% ipython --no-banner

In [1]: import numpy as np

In [2]: np.set_printoptions(precision=2, suppress=True, linewidth=100)

In [3]: J = np.array([[-2, 2, 2], [-1, 3, 3], [-1, 3, 3]])

In [4]: J
Out[4]: 
array([[-2,  2,  2],
       [-1,  3,  3],
       [-1,  3,  3]])

In [5]: Y = J[0, 0] * J[1:] - np.outer(J[1:, 0], J[0])

In [6]: Y
Out[6]: 
array([[ 0, -4, -4],
       [ 0, -4, -4]])

In [7]: np.linalg.matrix_rank(Y), np.linalg.matrix_rank(J)
Out[7]: (np.int64(1), np.int64(2))

In [8]: np.flatnonzero(~Y.round(6).any(axis=1))
Out[8]: array([], dtype=int64)

In [9]: U, s, VT = np.linalg.svd(J)

In [10]: s.round(2) + 0
Out[10]: array([6.98, 1.15, 0.  ])

In [11]: np.argmax(s[:-1] / (s[1:] + 1e-6)) + 1
Out[11]: np.int64(2)

In [12]: Y = U[:, :2] @ np.diag(s[:2]) @ VT[:2]

In [13]: np.round(np.abs(J - Y).max(), 2)
Out[13]: np.float64(0.0)

In [14]: np.linalg.matrix_rank(J, rtol=0.05)
Out[14]: np.int64(2)

In [15]: np.round(np.linalg.norm(J - Y) / np.linalg.norm(J), 2)
Out[15]: np.float64(0.0)

In [16]: T = np.stack([J, 5 * J, J[::-1]])

In [17]: np.linalg.det(T)
Out[17]: array([0., 0., 0.])

In [18]: (J - J.T) / 2
Out[18]: 
array([[ 0. ,  1.5,  1.5],
       [-1.5,  0. ,  0. ],
       [-1.5,  0. ,  0. ]])

In [19]: np.trace(J)
Out[19]: np.int64(4)

In [20]: np.allclose(J @ J.T, J.T @ J)
Out[20]: False

In [21]: J.inv()
AttributeError: 'numpy.ndarray' object has no attribute 'inv'


In [22]: np.round(np.sort(np.abs(np.linalg.eigvals(J))), 2) + 0
Out[22]: array([0.  , 1.46, 5.46])

In [23]: round(float(np.abs(np.linalg.eigvals(J)).max()), 2)
Out[23]: 5.46

In [24]: J @ J
Out[24]: 
array([[ 0,  8,  8],
       [-4, 16, 16],
       [-4, 16, 16]])

In [25]: np.linalg.matrix_power(J, 3)
Out[25]: 
array([[-16,  48,  48],
       [-24,  88,  88],
       [-24,  88,  88]])

In [26]: (J + J.T) / 2
Out[26]: 
array([[-2. ,  0.5,  0.5],
       [ 0.5,  3. ,  3. ],
       [ 0.5,  3. ,  3. ]])
